$ python -q
>>> import numpy as np
>>> import numpy.linalg as la
>>> np.set_printoptions(precision=1, suppress=True, linewidth=120, sign=" ")
>>> Y = np.array([[4, 0, 5], [5, 5, 2], [1, 1, 1]])
>>> feats = np.triu(Y)
>>> feats
array([[ 4,  0,  5],
       [ 0,  5,  2],
       [ 0,  0,  1]])
>>> w, V = la.eig(feats)
>>> np.prod(w)
np.float64(20.0)
>>> np.sort(la.eigvals(feats.T))
array([ 1.,  4.,  5.])
>>> [int(la.matrix_rank(la.matrix_power(feats, p))) for p in range(1, 4)]
[3, 3, 3]
>>> la.matrix_power(feats - np.diag(np.diag(feats)), 3)
array([[ 0,  0,  0],
       [ 0,  0,  0],
       [ 0,  0,  0]])
>>> np.trace(feats)
np.int64(10)
>>> np.allclose(feats, feats.T)
False
>>> round(float(la.det(feats)), 1)
20.0
>>> (feats + feats.T) / 2
array([[ 4. ,  0. ,  2.5],
       [ 0. ,  5. ,  1. ],
       [ 2.5,  1. ,  1. ]])
>>> round(float(np.abs(la.eigvals(feats)).max()), 1)
5.0
>>> (feats - feats.T) / 2
array([[ 0. ,  0. ,  2.5],
       [ 0. ,  0. ,  1. ],
       [-2.5, -1. ,  0. ]])
>>> np.allclose(feats @ feats.T, feats.T @ feats)
False
>>> m1 = np.arange(28).reshape(4, 7) + 4
>>> m1
array([[  4,   5,   6,   7,   8,   9,  10],
       [ 11,  12,  13,  14,  15,  16,  17],
       [ 18,  19,  20,  21,  22,  23,  24],
       [ 25,  26,  27,  28,  29,  30,  31]])
>>> np.argsort(-la.norm(m1, axis=0).round(6), kind="stable")[:3]
array([ 6,  5,  4])
>>> la.cond(m1) > 100
np.True_
>>> gram = m1.T @ m1
>>> gram
array([[ 1086,  1144,  1202,  1260,  1318,  1376,  1434],
       [ 1144,  1206,  1268,  1330,  1392,  1454,  1516],
       [ 1202,  1268,  1334,  1400,  1466,  1532,  1598],
       [ 1260,  1330,  1400,  1470,  1540,  1610,  1680],
       [ 1318,  1392,  1466,  1540,  1614,  1688,  1762],
       [ 1376,  1454,  1532,  1610,  1688,  1766,  1844],
       [ 1434,  1516,  1598,  1680,  1762,  1844,  1926]])
>>> np.allclose(gram, gram.T)
True
>>> np.trace(gram), (m1 ** 2).sum()
(np.int64(10402), np.int64(10402))
>>> np.diag(gram)
array([ 1086,  1206,  1334,  1470,  1614,  1766,  1926])
>>> np.round(la.svd(m1, compute_uv=False) ** 2, 1) + 0
array([ 10383.5,     18.5,      0. ,      0. ])
>>> rng = np.random.default_rng(999)
>>> Y = gram + rng.integers(-2, 3, (7, 2)) @ rng.integers(-2, 3, (2, 7))
>>> Y
array([[ 1090,  1148,  1203,  1263,  1318,  1371,  1431],
       [ 1140,  1200,  1266,  1328,  1392,  1460,  1518],
       [ 1198,  1268,  1335,  1395,  1466,  1535,  1603],
       [ 1256,  1330,  1401,  1465,  1540,  1613,  1685],
       [ 1314,  1386,  1464,  1538,  1614,  1694,  1764],
       [ 1372,  1456,  1534,  1604,  1688,  1768,  1850],
       [ 1430,  1510,  1596,  1678,  1762,  1850,  1928]])
>>> np.round(la.svd(Y - gram, compute_uv=False), 1) + 0
array([ 22.1,  11.7,   0. ,   0. ,   0. ,   0. ,   0. ])
>>> np.abs(Y - gram).sum(axis=1)
array([ 20,  22,  18,  18,  22,  22,  22])
>>> rank = la.matrix_rank(m1)
>>> rank
np.int64(2)
>>> null = la.svd(m1)[2][rank:].T
>>> np.round(null @ null.T, 1) + 0
array([[ 0.5, -0.4, -0.2, -0.1,  0. ,  0.1,  0.2],
       [-0.4,  0.7, -0.2, -0.1, -0.1,  0. ,  0.1],
       [-0.2, -0.2,  0.8, -0.1, -0.1, -0.1,  0. ],
       [-0.1, -0.1, -0.1,  0.9, -0.1, -0.1, -0.1],
       [ 0. , -0.1, -0.1, -0.1,  0.8, -0.2, -0.2],
       [ 0.1,  0. , -0.1, -0.1, -0.2,  0.7, -0.4],
       [ 0.2,  0.1,  0. , -0.1, -0.2, -0.4,  0.5]])
>>> la.matrix_rank(m1.T @ m1), la.matrix_rank(m1 @ m1.T)
(np.int64(2), np.int64(2))
>>> [int(la.matrix_rank(m1[:, :j + 1])) for j in range(7)]
[1, 2, 2, 2, 2, 2, 2]
>>> np.allclose(m1 @ null, 0)
True
>>> null.shape
(7, 5)
>>> np.abs(np.diag(la.qr(m1)[1])) > 1e-9
array([ True,  True, False, False])
>>> np.allclose(m1[:-1].T @ la.lstsq(m1[:-1].T, m1[-1])[0], m1[-1])
True
>>> M = np.loadtxt("w.csv", delimiter=",")
>>> M
array([[-2.,  0.,  0.,  0.],
       [ 0.,  7., 12., 15.],
       [ 0., 12., 14., 20.],
       [ 0., 15., 20., 23.]])
>>> x = np.array([-1, 2, 0])
>>> y = feats @ x
>>> y
array([-4, 10,  0])
>>> la.solve(feats, y + feats[:, 1])
array([-1.,  3.,  0.])
>>> la.solve(feats, y)
array([-1.,  2.,  0.])
>>> (la.matrix_power((M != 0) + (M.T != 0) + np.eye(4), 4) > 0).astype(int)
array([[ 1,  0,  0,  0],
       [ 0,  1,  1,  1],
       [ 0,  1,  1,  1],
       [ 0,  1,  1,  1]])
>>> np.sort(la.eigvals(M).real)
array([-2., -2., -2., 48.])
>>> np.flatnonzero(la.matrix_power((M != 0) + (M.T != 0) + np.eye(4), 4)[2])
array([ 1,  2,  3])
>>> lab = rng.permutation(4)
>>> lab
array([ 2,  1,  3,  0])
>>> Y = M[lab][:, lab]
>>> Y
array([[14., 12., 20.,  0.],
       [12.,  7., 15.,  0.],
       [20., 15., 23.,  0.],
       [ 0.,  0.,  0., -2.]])
>>> round(float(la.det(Y)), 1), round(la.det(M[lab]), 1)
(-384.0, np.float64(-384.0))
>>> np.allclose(Y, M)
False
>>> np.diag(Y)
array([14.,  7., 23., -2.])
>>> Uu, sv, Vt = la.svd(M)
>>> np.argmax(sv[:-1] / (sv[1:] + 1e-6)) + 1
np.int64(1)
>>> Y = Uu[:, :1] @ np.diag(sv[:1]) @ Vt[:1]
>>> round(float(la.norm(M - Y) / la.norm(M)), 1)
0.1
>>> Y
array([[  0. ,   0. ,   0. ,   0. ],
       [  0. ,   8.6,  11.5,  14.4],
       [  0. ,  11.5,  15.4,  19.2],
       [  0. ,  14.4,  19.2,  24. ]])
>>> la.matrix_rank(Y)
np.int64(1)
>>> la.matrix_rank(M, rtol=0.05)
np.int64(1)
>>> np.round(np.sort(la.eigvals(Y).real), 1) + 0
array([  0.,   0.,   0.,  48.])
>>> np.flatnonzero(la.matrix_power((Y != 0) + (Y.T != 0) + np.eye(4), 4)[3])
array([ 1,  2,  3])
>>> F = np.loadtxt("arr.csv", delimiter=",")
>>> F
array([[ 2.,  3., -3.],
       [ 3.,  4., -4.],
       [ 3.,  2., -5.],
       [ 6.,  1., -3.],
       [ 3., -1., -3.],
       [ 3.,  1., -1.],
       [ 4.,  1., -4.],
       [ 4., -2., -4.],
       [ 4., -1., -3.],
       [ 1.,  0.,  0.],
       [-1., -3.,  0.],
       [ 0., -4.,  3.],
       [-3., -2.,  1.],
       [ 0., -3.,  4.],
       [-2., -5.,  7.],
       [-2., -7.,  4.],
       [-2., -8.,  3.],
       [ 0., -6.,  5.],
       [ 2., -3.,  4.],
       [ 1., -6.,  7.],
       [ 4., -9.,  6.],
       [ 7., -7.,  6.]])
>>> lab = F[:, 2] > np.median(F[:, 2])
>>> u = F[lab].mean(axis=0) - F[~lab].mean(axis=0)
>>> ((F - F.mean(axis=0)) @ u > 0).astype(int)
array([ 0,  0,  0,  0,  0,  0,  0,  0,  0,  0,  1,  1,  1,  1,  1,  1,  1,  1,  1,  1,  1,  1])
>>> u
array([-2.5, -5.9,  7.3])
